$ python -q
>>> import numpy as np
>>> np.set_printoptions(precision=3, suppress=True, linewidth=100, sign=" ")
>>> M = np.load("dump.npy")
>>> M
array([[ 0.141,  0.229,  0.194,  0.176],
       [ 0.229,  0.372,  0.315,  0.286],
       [ 0.194,  0.315,  0.267,  0.242],
       [ 0.176,  0.286,  0.242,  0.22 ]])
>>> # looks like rank 1
>>> rng = np.random.default_rng(16)
>>> labels = rng.permutation(4)
>>> labels
array([ 1,  0,  3,  2])
>>> B = M[labels][:, labels]
>>> np.round(np.sort(np.abs(np.linalg.eigvals(B))), 3) + 0
array([ 0.,  0.,  0.,  1.])
>>> np.trace(B)
np.float64(1.0)
>>> np.allclose(B, M)
False
>>> print(np.round(np.linalg.det(B), 3), round(np.linalg.det(M[labels]), 3))
-0.0 -0.0
>>> ev, V = np.linalg.eigh(M)
>>> np.round(np.linalg.eigvalsh(M @ M), 3) + 0
array([ 0.,  0.,  0.,  1.])
>>> np.round(np.linalg.svd(M, compute_uv=False), 3) + 0
array([ 1.,  0.,  0.,  0.])
>>> (ev > 1e-8).sum(), (ev < -1e-8).sum()
(np.int64(1), np.int64(0))
>>> x0 = np.array([-2, -8, -4, -3])
>>> M @ np.ones(4)
array([ 0.74 ,  1.203,  1.018,  0.925])
>>> np.einsum("ij,j->i", M, x0)
array([-3.419, -5.555, -4.7  , -4.273])
>>> print(M @ (2 * x0))
[ -6.837 -11.11   -9.401  -8.546]
>>> q, _ = np.linalg.qr(np.array([[1.1, 1.1], [3.4, 0.4]]))
>>> mat = -2 * q
>>> mat
array([[ 0.616,  1.903],
       [ 1.903, -0.616]])
>>> np.linalg.norm(mat, axis=0)
array([ 2.,  2.])
>>> print(np.linalg.pinv(mat))
[[ 0.154  0.476]
 [ 0.476 -0.154]]
>>> T = np.stack([mat, -1 * mat, mat[::-1]])
>>> np.linalg.matrix_rank(T)
array([ 2,  2,  2])
>>> (T @ mat.T).shape
(3, 2, 2)
>>> np.linalg.det(T)
array([-4., -4.,  4.])
>>> np.linalg.norm(T, axis=(1, 2))
array([ 2.828,  2.828,  2.828])
>>> P = np.triu(np.array([[3, 2], [0, 3]]), 1) + np.eye(2)
>>> B = P @ mat @ np.linalg.inv(P)
>>> P @ mat - mat @ P
array([[ 3.806, -2.463],
       [ 0.   , -3.806]])
>>> print(B)
[[ 4.421 -8.171]
 [ 1.903 -4.421]]
>>> np.round(np.poly(B), 3) + 0
array([ 1.,  0., -4.])
>>> m1 = np.loadtxt("test19.csv", delimiter=",")
>>> m1
array([[-3.578,  3.229,  8.762],
       [ 4.583,  5.636,  6.872],
       [ 7.126,  5.407,  4.47 ],
       [-8.551, -0.828,  5.117],
       [-5.976,  1.719,  7.831],
       [ 7.445,  5.311,  4.044],
       [-4.951, -5.646, -6.604],
       [ 0.136, -4.707, -8.822],
       [-7.356,  0.556,  6.751],
       [ 7.527,  5.283,  3.929],
       [ 1.348,  5.14 ,  8.471],
       [ 5.305,  5.644,  6.325],
       [ 3.977,  5.597,  7.271]])
>>> # looks like rank 2
>>> Uu, sigma, VT = np.linalg.svd(m1)
>>> print(np.argmax(sigma[:-1] / (sigma[1:] + 1e-6)) + 1)
2
>>> B = Uu[:, :2] @ np.diag(sigma[:2]) @ VT[:2]
>>> print(round(np.linalg.norm(m1 - B, 2), 3), np.round(sigma[2], 3))
0.0 0.0
>>> np.round(np.linalg.norm(m1 - B) / np.linalg.norm(m1), 3)
np.float64(0.0)
>>> q = mat.astype(float).copy()
>>> for j in range(2):
...     q[:, j] -= q[:, :j] @ (q[:, :j].T @ q[:, j])
...     q[:, j] /= np.linalg.norm(q[:, j])
... 
>>> np.round(q.T @ q, 3) + 0
array([[ 1.,  0.],
       [ 0.,  1.]])
>>> u, v = mat[0], mat[1]
>>> round(float(u @ u), 3)
4.0
>>> round(float(u @ v), 3)
-0.0
>>> pr = (u @ v) / (u @ u) * u
>>> v - pr
array([ 1.903, -0.616])
>>> pr.round(3) + 0
array([ 0.,  0.])
>>> np.linalg.matrix_rank(np.outer(u, v))
np.int64(1)
>>> print((v - pr) @ u)
0.0
>>> print(np.round(np.linalg.norm(u + v) ** 2 + np.linalg.norm(u - v) ** 2, 3))
16.0
>>> Xc = m1 - m1.mean(axis=1)
Traceback (most recent call last):
  File "<python-input-56>", line 1, in <module>
    Xc = m1 - m1.mean(axis=1)
         ~~~^~~~~~~~~~~~~~~~~
ValueError: operands could not be broadcast together with shapes (13,3) (13,) 
>>> Xc = m1 - m1.mean(axis=0)
>>> Uu, sigma, VT = np.linalg.svd(Xc, full_matrices=False)
>>> np.linalg.matrix_rank(Xc)
np.int64(2)
>>> np.round(Xc.mean(axis=0), 3) + 0
array([ 0.,  0.,  0.])
>>> print((np.sign(Uu[:, 0]) == np.sign(Uu[0, 0])).astype(int))
[ 1  1  1  0  0  1  0  0  0  1  1  1  1]
>>> np.searchsorted(np.cumsum(sigma ** 2) / (sigma ** 2).sum(), 0.9) + 1
np.int64(2)
